% ipython --no-banner

In [1]: import numpy as np

In [2]: np.set_printoptions(precision=2, suppress=True, linewidth=120)

In [3]: rnd = lambda a: np.round(a, 2) + 0

In [4]: A = np.array([[4.18, -25.56, 10.56],
   ...:     [16.41, -6.52, 12.96],
   ...:     [6.21, 12.01, 1.79],
   ...:     [-13.26, 7.26, -33.36],
   ...:     [-39.21, 1.96, -0.18],
   ...:     [29.95, -2.01, 26.28],
   ...:     [-5.52, -31.17, 10.78],
   ...:     [3.28, 30.46, 18.12],
   ...:     [-3.13, -34.14, 20.43],
   ...:     [34.22, 3.47, 3.66],
   ...:     [15.27, -25.34, -9.12],
   ...:     [-16.72, 21.12, 19.75],
   ...:     [-1.02, 8.0, -27.49],
   ...:     [8.61, -6.34, -8.39]])

In [5]: vec = np.array([2, 2, 2])

In [6]: target = A @ vec

In [7]: print(rnd(np.linalg.solve(A.T @ A, A.T @ target)))
[2. 2. 2.]

In [8]: rng = np.random.default_rng(4510)

In [9]: target = target + 0.1 * rng.normal(size=14)

In [10]: print(rnd(target))
[-21.6   45.85  39.99 -78.83 -75.07 108.48 -51.77 103.76 -33.58  82.56 -38.3   48.33 -40.74 -12.14]

In [11]: beta, *_ = np.linalg.lstsq(A, target)

In [12]: print(rnd(np.linalg.norm(target - A @ beta)))
0.43

In [13]: print(rnd(A.T @ (target - A @ beta)))
[0. 0. 0.]

In [14]: print(beta.round())
[2. 2. 2.]

In [15]: Xc = A - A.mean(axis=0)

In [16]: Uu, s, vt = np.linalg.svd(Xc, full_matrices=False)

In [17]: print(rnd(s))
[76.85 66.65 58.41]

In [18]: print(rnd((s ** 2).sum() ** 2 / (s ** 4).sum()))
2.86

In [19]: Xc = A - A.mean(axis=0)

In [20]: vecs = np.linalg.svd(Xc)[2][:1]

In [21]: B = Xc - Xc @ vecs.T @ vecs

In [22]: print(rnd(np.diag(vecs.T @ vecs)))
[0.38 0.39 0.23]

In [23]: print(np.linalg.norm(B, axis=1).round(6).argmax())
7

In [24]: print(rnd(np.cov(Xc @ vecs.T, rowvar=False)))
454.33

In [25]: print(rnd(np.linalg.norm(B) / np.linalg.norm(Xc)))
0.76

In [26]: K = np.loadtxt("sample3.csv", delimiter=",")

In [27]: print(K)
[[0. 4. 0. 4.]
 [1. 0. 1. 0.]
 [0. 4. 0. 4.]
 [1. 0. 1. 0.]]

In [28]: print(np.linalg.lstsq(K[:-1].T, K[-1])[2])
2

In [29]: print(np.abs(np.diag(np.linalg.qr(K)[1])) > 1e-9)
[ True  True False False]

In [30]: print(rnd(np.sort(np.abs(np.linalg.eigvals(K)))))
[0. 0. 4. 4.]

In [31]: print((K + K.T) / 2)
[[0.  2.5 0.  2.5]
 [2.5 0.  2.5 0. ]
 [0.  2.5 0.  2.5]
 [2.5 0.  2.5 0. ]]

In [32]: print(rnd(np.linalg.det(K)))
0.0

In [33]: print((K - K.T) / 2)
[[ 0.   1.5  0.   1.5]
 [-1.5  0.  -1.5  0. ]
 [ 0.   1.5  0.   1.5]
 [-1.5  0.  -1.5  0. ]]

In [34]: print(np.trace(K))
0.0

In [35]: Uu, s, vt = np.linalg.svd(K)

In [36]: vecs = vt[:(s > 1e-8).sum()]

In [37]: vec = K[2] + -3 * K[0] + rng.integers(2) * np.eye(4)[2]

In [38]: print(vec)
[ 0. -8.  0. -8.]

In [39]: print(rnd(np.linalg.norm(vec - vecs.T @ vecs @ vec)))
0.0

In [40]: print(rnd(np.diag(vecs.T @ vecs)))
[0.5 0.5 0.5 0.5]

In [41]: F = np.load("data.npy")

In [42]: print(F)
[[-0.4   3.59 -0.8   1.8 ]
 [-0.6   0.2   0.1   0.1 ]
 [ 1.6  -0.63 -0.5  -0.3 ]
 [ 1.1   0.21 -0.9   0.1 ]
 [ 0.8  -0.97  0.8  -0.5 ]
 [ 0.2   0.2   0.3   0.1 ]
 [ 1.   -3.17  1.1  -1.6 ]
 [ 0.5  -1.61 -0.7  -0.8 ]
 [-1.2   6.21  1.2   3.1 ]
 [ 0.9  -0.4   0.1  -0.2 ]
 [-0.2   0.75  0.    0.4 ]
 [ 0.7  -0.18 -0.2  -0.1 ]
 [ 0.7   3.39 -0.7   1.7 ]
 [-2.3  -1.99 -0.7  -1.  ]
 [-1.4  -6.22 -0.8  -3.1 ]
 [ 0.6   1.62  0.1   0.8 ]
 [ 0.8  -0.17  1.4  -0.1 ]
 [-0.9   1.42  0.5   0.7 ]
 [-0.1  -0.84  0.4  -0.4 ]
 [-1.9   1.58  0.5   0.8 ]
 [ 0.2   4.37  0.1   2.2 ]
 [-0.7   0.59  1.    0.3 ]
 [ 1.   -2.6  -0.3  -1.3 ]
 [ 0.8  -1.19 -1.8  -0.6 ]
 [ 1.9   1.39  0.9   0.7 ]
 [ 0.2  -2.6   0.4  -1.3 ]
 [-1.9  -2.6   1.7  -1.3 ]
 [ 1.4  -2.22 -1.2  -1.1 ]
 [ 3.4  -0.85  2.8  -0.4 ]
 [ 0.7   0.97  0.1   0.5 ]
 [-0.1   1.02  0.4   0.5 ]
 [ 1.5   0.81  0.2   0.4 ]
 [ 0.3  -1.43  0.6  -0.7 ]]

In [43]: vec = np.array([1, 0, 2, 1])

In [44]: target = F @ vec

In [45]: print(rnd(np.linalg.lstsq(F, target)[0]))
[1. 0. 2. 1.]

In [46]: target = target + 0.1 * rng.normal(size=33)

In [47]: print(rnd(target))
[-0.25 -0.29  0.26 -0.6   1.79  0.74  1.59 -1.59  4.34  0.97  0.17  0.29  1.15 -4.7  -6.14  1.77  3.44  0.88  0.28
 -0.26  2.62  1.54 -0.83 -3.42  4.42 -0.45  0.19 -2.    8.53  1.42  1.32  2.25  0.74]

In [48]: beta, *_ = np.linalg.lstsq(F, target)

In [49]: print(rnd(beta))
[ 1.01  0.77  1.97 -0.53]

In [50]: print([round(float(np.linalg.norm(np.linalg.solve(F.T @ F + lam * np.eye(4), F.T @ target))), 2) for lam in (0, 1, 10, 100)])
[2.41, 2.2, 1.77, 0.69]

In [51]: print(rnd(np.linalg.norm(target - F @ beta)))
0.43

In [52]: q, _ = np.linalg.qr(np.array([[-1.6, 0.1, -0.3, -1.1, -1.5, -1.3, -0.4],
    ...:     [0.0, -1.5, -1.4, 2.0, 0.1, 1.3, -0.6],
    ...:     [-0.3, 0.2, 1.5, -0.5, -0.7, -0.5, 0.8],
    ...:     [-0.8, -0.5, -1.9, 2.5, 1.4, 0.0, 0.5],
    ...:     [-1.5, 0.7, 0.6, -0.2, 0.0, -0.5, -0.1],
    ...:     [-1.4, 0.4, 1.1, -0.2, -1.0, -0.1, -2.2],
    ...:     [-0.2, 0.4, 1.6, 0.6, 0.0, 0.5, 0.6]]))

In [53]: W0 = q[:, :7]

In [54]: print(rnd(W0))
[[-0.58 -0.13  0.1   0.57  0.29  0.26  0.4 ]
 [ 0.   -0.86 -0.38  0.01 -0.18 -0.27  0.12]
 [-0.11  0.08 -0.56  0.04 -0.39  0.69 -0.21]
 [-0.29 -0.38  0.47 -0.6   0.08  0.41 -0.14]
 [-0.55  0.23  0.11 -0.17 -0.67 -0.34  0.2 ]
 [-0.51  0.07 -0.31 -0.06  0.37 -0.32 -0.63]
 [-0.07  0.21 -0.46 -0.53  0.36  0.01  0.57]]

In [55]: q, Rm = np.linalg.qr(W0)

In [56]: print(np.allclose(Rm.T @ Rm, W0.T @ W0))
True

In [57]: print(rnd(q))
[[-0.58 -0.13  0.1   0.57  0.29  0.26  0.4 ]
 [ 0.   -0.86 -0.38  0.01 -0.18 -0.27  0.12]
 [-0.11  0.08 -0.56  0.04 -0.39  0.69 -0.21]
 [-0.29 -0.38  0.47 -0.6   0.08  0.41 -0.14]
 [-0.55  0.23  0.11 -0.17 -0.67 -0.34  0.2 ]
 [-0.51  0.07 -0.31 -0.06  0.37 -0.32 -0.63]
 [-0.07  0.21 -0.46 -0.53  0.36  0.01  0.57]]

In [58]: print(rnd(np.trace(q @ q.T)))
7.0

In [59]: print(rnd(q.T @ q))
[[1. 0. 0. 0. 0. 0. 0.]
 [0. 1. 0. 0. 0. 0. 0.]
 [0. 0. 1. 0. 0. 0. 0.]
 [0. 0. 0. 1. 0. 0. 0.]
 [0. 0. 0. 0. 1. 0. 0.]
 [0. 0. 0. 0. 0. 1. 0.]
 [0. 0. 0. 0. 0. 0. 1.]]

In [60]: print(rnd(abs(Rm[0, 0])), rnd(np.linalg.norm(W0[:, 0])))
1.0 1.0

In [61]: print(rnd(Rm))
[[1. 0. 0. 0. 0. 0. 0.]
 [0. 1. 0. 0. 0. 0. 0.]
 [0. 0. 1. 0. 0. 0. 0.]
 [0. 0. 0. 1. 0. 0. 0.]
 [0. 0. 0. 0. 1. 0. 0.]
 [0. 0. 0. 0. 0. 1. 0.]
 [0. 0. 0. 0. 0. 0. 1.]]

In [62]: idx = rng.permutation(7)

In [63]: print(idx)
[5 1 2 4 6 3 0]

In [64]: B = W0[idx][:, idx]

In [65]: print(rnd(np.trace(B)))
-3.01

In [66]: print(rnd(np.sort(np.abs(np.linalg.eigvals(B)))))
[1. 1. 1. 1. 1. 1. 1.]

In [67]: print(rnd(np.linalg.det(B)), rnd(np.linalg.det(W0[idx])))
1.0 1.0

In [68]: print(rnd(np.diag(B)))
[-0.32 -0.86 -0.56 -0.67  0.57 -0.6  -0.58]

In [69]: f = np.array([-3, 9, 6, -7, -2, 8, -9])

In [70]: B = W0 + np.outer(f, np.eye(7)[0])

In [71]: print(rnd(np.linalg.det(B) / np.linalg.det(W0)), rnd(1 + np.linalg.solve(W0, f)[0]))
1.8 1.8

In [72]: print(rnd(B))
[[-3.58 -0.13  0.1   0.57  0.29  0.26  0.4 ]
 [ 9.   -0.86 -0.38  0.01 -0.18 -0.27  0.12]
 [ 5.89  0.08 -0.56  0.04 -0.39  0.69 -0.21]
 [-7.29 -0.38  0.47 -0.6   0.08  0.41 -0.14]
 [-2.55  0.23  0.11 -0.17 -0.67 -0.34  0.2 ]
 [ 7.49  0.07 -0.31 -0.06  0.37 -0.32 -0.63]
 [-9.07  0.21 -0.46 -0.53  0.36  0.01  0.57]]

In [73]: f = np.array([3, -5, -2])

In [74]: print(np.polyval(f, K[2]))
[-2. 26. -2. 26.]

In [75]: print(np.array([np.convolve(row, f, "same") for row in K]))
[[ 12. -20.   4. -20.]
 [ -5.   1.  -5.  -2.]
 [ 12. -20.   4. -20.]
 [ -5.   1.  -5.  -2.]]

In [76]: T = np.stack([W0, 2 * W0, W0[::-1]])

In [77]: print(np.linalg.matrix_rank(T.reshape(3, -1)))
2

In [78]: print(rnd(np.linalg.norm(T, axis=(1, 2))))
[2.65 5.29 2.65]

In [79]: print(T.shape)
(3, 7, 7)

In [80]: print(rnd(np.linalg.det(T)))
[  1. 128.  -1.]

In [81]: print((T @ W0.T).shape)
(3, 7, 7)

In [82]: idx = rng.integers(0, 3, 6)

In [83]: arr = (idx[:, None] == idx) * 4 + np.eye(6)

In [84]: print(arr)
[[5. 0. 0. 4. 0. 0.]
 [0. 5. 4. 0. 0. 4.]
 [0. 4. 5. 0. 0. 4.]
 [4. 0. 0. 5. 0. 0.]
 [0. 0. 0. 0. 5. 0.]
 [0. 4. 4. 0. 0. 5.]]

In [85]: print((arr != 0).astype(int))
[[1 0 0 1 0 0]
 [0 1 1 0 0 1]
 [0 1 1 0 0 1]
 [1 0 0 1 0 0]
 [0 0 0 0 1 0]
 [0 1 1 0 0 1]]

In [86]: print(rnd(np.sort(np.linalg.eigvals(arr).real)))
[ 1.  1.  1.  5.  9. 13.]

In [87]: print(np.flatnonzero(np.linalg.matrix_power((arr != 0) + (arr.T != 0) + np.eye(6), 6)[4]))
[4]

In [88]: data = np.loadtxt("layer9.csv", delimiter=",")

In [89]: print(data)
[[0. 0. 0. 1. 0. 1. 1. 1. 1.]
 [0. 0. 1. 1. 0. 1. 0. 0. 0.]
 [0. 1. 0. 0. 1. 0. 0. 0. 1.]
 [1. 1. 0. 0. 0. 0. 1. 0. 0.]
 [0. 0. 1. 0. 0. 0. 0. 0. 0.]
 [1. 1. 0. 0. 0. 0. 0. 0. 1.]
 [1. 0. 0. 1. 0. 0. 0. 0. 0.]
 [1. 0. 0. 0. 0. 0. 0. 0. 0.]
 [1. 0. 1. 0. 0. 1. 0. 0. 0.]]

In [90]: # rows and columns are dependent

In [91]: vec = np.array([3, -7, 6, -7, 6, 6, 3, -6, -9])

In [92]: h1 = np.maximum(data @ vec, 0)

In [93]: print(h1)
[ 0.  5.  0.  0.  6.  0.  0.  3. 15.]

In [94]: print(rnd(np.linalg.eigvalsh(data).min()))
-2.33

In [95]: B = np.array([[-1, 2, 8], [-5, -1, 3], [5, -7, 1]])

In [96]: basis = np.array([[3, 3, 3], [2, -2, 1], [1, -3, -3]])

In [97]: M = np.block([[B, np.array([[-5, -1, 4], [6, 6, 7], [8, -1, -3]])], [np.zeros((3, 3)), basis]])

In [98]: print(M)
[[-1.  2.  8. -5. -1.  4.]
 [-5. -1.  3.  6.  6.  7.]
 [ 5. -7.  1.  8. -1. -3.]
 [ 0.  0.  0.  3.  3.  3.]
 [ 0.  0.  0.  2. -2.  1.]
 [ 0.  0.  0.  1. -3. -3.]]

In [99]: print(np.allclose(M, M.T))
False

In [100]: print(rnd(np.linalg.matrix_power(M, 3)))
[[ 299.   80.   74. -345.  -27.   -4.]
 [ -75.  360.   70. -456.  212.  330.]
 [  15.  -80.  330. -101.  -89.   17.]
 [   0.    0.    0.   45.   57.   39.]
 [   0.    0.    0.   24.   -8.   13.]
 [   0.    0.    0.   27.  -81.  -27.]]

In [101]: print(np.trace(M))
-3.0

In [102]: B = M / np.sqrt((M ** 2).mean(axis=1, keepdims=True))

In [103]: print(np.linalg.matrix_rank(B) == np.linalg.matrix_rank(M))
True

In [104]: print(rnd(np.linalg.norm(B, axis=1)))
[2.45 2.45 2.45 2.45 2.45 2.45]

In [105]: print(M.ravel(order="F"))
[-1. -5.  5.  0.  0.  0.  2. -1. -7.  0.  0.  0.  8.  3.  1.  0.  0.  0. -5.  6.  8.  3.  2.  1. -1.  6. -1.  3. -2.
 -3.  4.  7. -3.  3.  1. -3.]

In [106]: print(M.reshape(-1, 2))
[[-1.  2.]
 [ 8. -5.]
 [-1.  4.]
 [-5. -1.]
 [ 3.  6.]
 [ 6.  7.]
 [ 5. -7.]
 [ 1.  8.]
 [-1. -3.]
 [ 0.  0.]
 [ 0.  3.]
 [ 3.  3.]
 [ 0.  0.]
 [ 0.  2.]
 [-2.  1.]
 [ 0.  0.]
 [ 0.  1.]
 [-3. -3.]]

In [107]: T = M.reshape(6, 2, -1)

In [108]: print(np.einsum("ihd,ihd->ih", T, T))
[[ 69.  42.]
 [ 35. 121.]
 [ 75.  74.]
 [  0.  27.]
 [  0.   9.]
 [  0.  19.]]

In [109]: print(np.swapaxes(T, 1, 2)[2])
[[ 5.  8.]
 [-7. -1.]
 [ 1. -3.]]

In [110]: print(T.shape)
(6, 2, 3)

In [111]: J = np.load("m.npy")

In [112]: print(J)
[[ 12  12  18  18]
 [ 12  12  18  18]
 [-24 -24  -6  -6]
 [-24 -24  -6  -6]]

In [113]: rk = np.linalg.matrix_rank(J)

In [114]: print(rk)
2

In [115]: null = np.linalg.svd(J)[2][rk:].T

In [116]: print(np.linalg.matrix_rank(J.T @ J), np.linalg.matrix_rank(J @ J.T))
2 2

In [117]: print(np.allclose(J @ null, 0))
True

In [118]: print([int(np.linalg.matrix_rank(J[:, :j + 1])) for j in range(4)])
[1, 1, 2, 2]

In [119]: print(rnd(null @ null.T))
[[ 0.5 -0.5  0.   0. ]
 [-0.5  0.5  0.   0. ]
 [ 0.   0.   0.5 -0.5]
 [ 0.   0.  -0.5  0.5]]

In [120]: print(rnd(J @ null))
[[0. 0.]
 [0. 0.]
 [0. 0.]
 [0. 0.]]
